$ ipython --no-banner

In [1]: import numpy as np

In [2]: np.set_printoptions(precision=2, suppress=True, linewidth=160, legacy="1.25")

In [3]: def rd(a):
   ...:     return np.round(a, 2) + 0
   ...: 

In [4]: rng = np.random.default_rng(10)

In [5]: data = rng.normal(size=(33, 3))

In [6]: data = 5 * data / np.linalg.norm(data, axis=1, keepdims=True)

In [7]: print(rd(data))
[[-3.6  -2.36 -2.55]
 [ 3.46 -3.22  1.64]
 [ 3.26  3.32  1.84]
 [-1.88 -3.15 -3.4 ]
 [-1.67 -0.25 -4.71]
 [-2.59  0.7  -4.22]
 [-0.81  1.96 -4.53]
 [-3.72 -2.54  2.17]
 [-0.34 -4.87 -1.1 ]
 [ 3.28  3.18  2.04]
 [-0.64 -4.94  0.45]
 [-0.57  0.25  4.96]
 [ 1.33  2.    4.38]
 [-1.25 -3.24 -3.6 ]
 [ 3.69  2.42 -2.35]
 [ 3.24  0.52 -3.77]
 [ 2.06 -0.48 -4.53]
 [ 3.51 -2.35 -2.67]
 [ 1.13 -4.21 -2.45]
 [-2.57  1.51 -4.02]
 [-3.43 -3.62 -0.4 ]
 [ 1.29 -2.76 -3.96]
 [-1.44 -1.85 -4.41]
 [ 2.64  3.48 -2.44]
 [-2.17  3.6  -2.71]
 [-4.2  -0.2  -2.71]
 [ 2.58 -4.01 -1.5 ]
 [ 3.13 -0.75 -3.82]
 [-2.21  3.77  2.43]
 [-3.9  -2.73  1.52]
 [-2.93  0.08  4.05]
 [ 1.27 -1.27 -4.67]
 [-0.24  1.09  4.87]]

In [8]: u = np.array([8, 9])

In [9]: print(rd(np.polyval(u, data[16])))
[ 25.52   5.2  -27.23]

In [10]: P = data @ np.linalg.solve(data.T @ data, data.T)

In [11]: print(np.linalg.matrix_rank(np.eye(33) - P))
30

In [12]: print(np.trace(P))
3.0

In [13]: print(rd(P @ data[:, 2]))
[-2.55  1.64  1.84 -3.4  -4.71 -4.22 -4.53  2.17 -1.1   2.04  0.45  4.96  4.38 -3.6  -2.35 -3.77 -4.53 -2.67 -2.45 -4.02 -0.4  -3.96 -4.41 -2.44 -2.71 -2.71
 -1.5  -3.82  2.43  1.52  4.05 -4.67  4.87]

In [14]: out = data / np.linalg.norm(data, axis=1, keepdims=True)

In [15]: gram = out @ out.T

In [16]: print((gram - 2 * np.eye(33)).round(6).argmax(axis=1))
[ 3 26  9 13  5 19 19 29 10  2  8 32 32  3 23 27 31 27 26  5 29 31 13 14 19  0 18 15 30  7 11 16 11]

In [17]: print(rd(np.linalg.norm(out, axis=1)))
[1. 1. 1. 1. 1. 1. 1. 1. 1. 1. 1. 1. 1. 1. 1. 1. 1. 1. 1. 1. 1. 1. 1. 1. 1. 1. 1. 1. 1. 1. 1. 1. 1.]

In [18]: x0 = np.array([2, 0, 1])

In [19]: y = data @ x0

In [20]: print(rd(np.linalg.lstsq(data, y)[0]))
[2. 0. 1.]

In [21]: print(rd(np.linalg.pinv(data) @ data))
[[1. 0. 0.]
 [0. 1. 0.]
 [0. 0. 1.]]

In [22]: y = y + 0.1 * rng.normal(size=33)

In [23]: print(rd(y))
[ -9.63   8.53   8.45  -7.15  -8.19  -9.41  -6.06  -5.33  -1.68   8.56  -0.82   3.71   7.25  -6.05   5.12   2.67  -0.55   4.47  -0.26  -8.98  -7.27  -1.23
  -7.37   2.67  -6.99 -11.11   3.66   2.55  -2.08  -6.42  -1.92  -2.3    4.21]

In [24]: b, *_ = np.linalg.lstsq(data, y)

In [25]: print(rd(data.T @ (y - data @ b)))
[0. 0. 0.]

In [26]: print(rd(b))
[2.01 0.   1.  ]

In [27]: cen = data - data.mean(axis=0)

In [28]: V = np.linalg.svd(cen)[2][:1]

In [29]: out = cen - cen @ V.T @ V

In [30]: print(rd(np.linalg.norm(out) / np.linalg.norm(cen)))
0.75

In [31]: feats = np.array([[0, 0, 0, 1, 1, 1],
    ...:     [0, 0, 0, 1, 1, 1],
    ...:     [0, 0, 0, 1, 0, 0],
    ...:     [1, 1, 1, 0, 1, 1],
    ...:     [1, 1, 0, 1, 0, 1],
    ...:     [1, 1, 0, 1, 1, 0]])

In [32]: # rows and columns are dependent

In [33]: evals, V = np.linalg.eigh(feats)

In [34]: x0 = np.array([6, 3, -8, -9, 6, -8])

In [35]: print(np.abs(feats).sum(axis=1).max(), rd(np.abs(evals).max()))
5 3.71

In [36]: print(rd(V * np.abs(evals) @ V.T))
[[ 1.12  1.12  0.29  0.38  0.36  0.36]
 [ 1.12  1.12  0.29  0.38  0.36  0.36]
 [ 0.29  0.29  0.78 -0.22  0.3   0.3 ]
 [ 0.38  0.38 -0.22  1.95  0.65  0.65]
 [ 0.36  0.36  0.3   0.65  1.67  0.67]
 [ 0.36  0.36  0.3   0.65  0.67  1.67]]

In [37]: print(x0 @ feats @ x0)
-114
